$ python3 -q
>>> import numpy as np
>>> from numpy import linalg as LA
>>> np.set_printoptions(precision=1, suppress=True, linewidth=120)
>>> def rnd(a):
...     return np.round(a, 1) + 0
... 
>>> arr = np.load("test1.npy")
>>> print(arr)
[[ 21  -3 -15 -15  12   3]
 [ -3  58 -19 -19 -46  15]
 [-15 -19  61  37  16 -21]
 [-15 -19  37  54  -2 -46]
 [ 12 -46  16  -2  49   3]
 [  3  15 -21 -46   3  47]]
>>> np.argsort(-LA.norm(arr, axis=0).round(6), kind="stable")[:3]
array([3, 1, 2])
>>> LA.cond(arr) > 100
np.True_
>>> th = np.radians(137)
>>> r_ = np.eye(6)
>>> r_[3, 3] = r_[5, 5] = np.cos(th)
>>> r_[3, 5], r_[5, 3] = -np.sin(th), np.sin(th)
>>> rnd(r_)
array([[ 1. ,  0. ,  0. ,  0. ,  0. ,  0. ],
       [ 0. ,  1. ,  0. ,  0. ,  0. ,  0. ],
       [ 0. ,  0. ,  1. ,  0. ,  0. ,  0. ],
       [ 0. ,  0. ,  0. , -0.7,  0. , -0.7],
       [ 0. ,  0. ,  0. ,  0. ,  1. ,  0. ],
       [ 0. ,  0. ,  0. ,  0.7,  0. , -0.7]])
>>> out = arr @ r_.T
>>> np.allclose(LA.norm(arr, axis=1), LA.norm(out, axis=1))
True
>>> print(rnd(np.abs(out - arr).max(axis=0)))
[  0.    0.    0.   62.1   0.  116.5]
>>> (LA.matrix_power((r_ != 0) + (r_.T != 0) + np.eye(6), 6) > 0).astype(int)
array([[1, 0, 0, 0, 0, 0],
       [0, 1, 0, 0, 0, 0],
       [0, 0, 1, 0, 0, 0],
       [0, 0, 0, 1, 0, 1],
       [0, 0, 0, 0, 1, 0],
       [0, 0, 0, 1, 0, 1]])
>>> rnd(np.sort(LA.eigvals(r_).real))
array([-0.7, -0.7,  1. ,  1. ,  1. ,  1. ])
>>> print(rnd(r_ @ r_))
[[ 1.   0.   0.   0.   0.   0. ]
 [ 0.   1.   0.   0.   0.   0. ]
 [ 0.   0.   1.   0.   0.   0. ]
 [ 0.   0.   0.   0.1  0.   1. ]
 [ 0.   0.   0.   0.   1.   0. ]
 [ 0.   0.   0.  -1.   0.   0.1]]
>>> (arr + arr.T) / 2
array([[ 21.,  -3., -15., -15.,  12.,   3.],
       [ -3.,  58., -19., -19., -46.,  15.],
       [-15., -19.,  61.,  37.,  16., -21.],
       [-15., -19.,  37.,  54.,  -2., -46.],
       [ 12., -46.,  16.,  -2.,  49.,   3.],
       [  3.,  15., -21., -46.,   3.,  47.]])
>>> np.trace(arr)
np.int64(290)
>>> np.allclose(arr @ arr.T, arr.T @ arr)
True
>>> print(arr @ arr)
[[ 1053  -174 -1599 -1785   777  1200]
 [ -174  6436 -3970 -3384 -5179  2701]
 [-1599 -3970  6373  5775  2317 -4252]
 [-1785 -3384  5775  6991   942 -5759]
 [  777 -5179  2317   942  4930  -610]
 [ 1200  2701 -4252 -5759  -610  5009]]
>>> A = np.array([[-2, -1, 0, 1, 2, 3],
...     [4, 5, 6, 7, 8, 9],
...     [10, 11, 12, 13, 14, 15],
...     [16, 17, 18, 19, 20, 21],
...     [22, 23, 24, 25, 26, 27],
...     [28, 29, 30, 31, 32, 33]])
>>> A
array([[-2, -1,  0,  1,  2,  3],
       [ 4,  5,  6,  7,  8,  9],
       [10, 11, 12, 13, 14, 15],
       [16, 17, 18, 19, 20, 21],
       [22, 23, 24, 25, 26, 27],
       [28, 29, 30, 31, 32, 33]])
>>> out = A[0, 0] * A[1:] - np.outer(A[1:, 0], A[0])
>>> out
array([[   0,   -6,  -12,  -18,  -24,  -30],
       [   0,  -12,  -24,  -36,  -48,  -60],
       [   0,  -18,  -36,  -54,  -72,  -90],
       [   0,  -24,  -48,  -72,  -96, -120],
       [   0,  -30,  -60,  -90, -120, -150]])
>>> LA.matrix_rank(out), LA.matrix_rank(A)
(np.int64(1), np.int64(2))
>>> A[:, 0] / A[0, 0]
array([  1.,  -2.,  -5.,  -8., -11., -14.])
>>> J = np.load("data.npy")
>>> J
array([[ 3., -1., -1.,  3., -2.],
       [ 0.,  0.,  3.,  2.,  1.],
       [ 0., -1.,  0., -2.,  1.],
       [ 0., -2., -3.,  2.,  2.],
       [ 0., -1.,  0., -2.,  0.]])
>>> U, sv, VT = LA.svd(A)
>>> np.argmax(sv[:-1] / (sv[1:] + 1e-6)) + 1
np.int64(2)
>>> out = U[:, :2] @ np.diag(sv[:2]) @ VT[:2]
>>> print(rnd(LA.norm(A - out, 2)), rnd(sv[2]))
0.0 0.0
>>> rnd(out)
array([[-2., -1.,  0.,  1.,  2.,  3.],
       [ 4.,  5.,  6.,  7.,  8.,  9.],
       [10., 11., 12., 13., 14., 15.],
       [16., 17., 18., 19., 20., 21.],
       [22., 23., 24., 25., 26., 27.],
       [28., 29., 30., 31., 32., 33.]])
>>> LA.matrix_rank(out)
np.int64(2)
>>> (J + J.T) / 2
array([[ 3. , -0.5, -0.5,  1.5, -1. ],
       [-0.5,  0. ,  1. ,  0. ,  0. ],
       [-0.5,  1. ,  0. , -2.5,  0.5],
       [ 1.5,  0. , -2.5,  2. ,  0. ],
       [-1. ,  0. ,  0.5,  0. ,  0. ]])
>>> assert J == J.T
Traceback (most recent call last):
  File "<python-input-38>", line 1, in <module>
    assert J == J.T
           ^^^^^^^^
ValueError: The truth value of an array with more than one element is ambiguous. Use a.any() or a.all()
>>> np.allclose(J, J.T)
False
>>> print(rnd(np.abs(LA.eigvals(J)).max()))
3.4
>>> np.allclose(J @ J.T, J.T @ J)
False
>>> print((J - J.T) / 2)
[[ 0.  -0.5 -0.5  1.5 -1. ]
 [ 0.5  0.   2.   2.   1. ]
 [ 0.5 -2.   0.   0.5  0.5]
 [-1.5 -2.  -0.5  0.   2. ]
 [ 1.  -1.  -0.5 -2.   0. ]]
>>> print(np.trace(J))
5.0
>>> x0 = np.array([3, 3, -5, 4, -2])
>>> rhs = J @ x0
>>> rhs
array([ 27.,  -9., -13.,  13., -11.])
>>> rnd(LA.solve(J, -1 * rhs))
array([-3., -3.,  5., -4.,  2.])
>>> rnd(LA.solve(J, rhs + J[:, 4]))
array([ 3.,  3., -5.,  4., -1.])
>>> rnd(LA.solve(J, rhs))
array([ 3.,  3., -5.,  4., -2.])
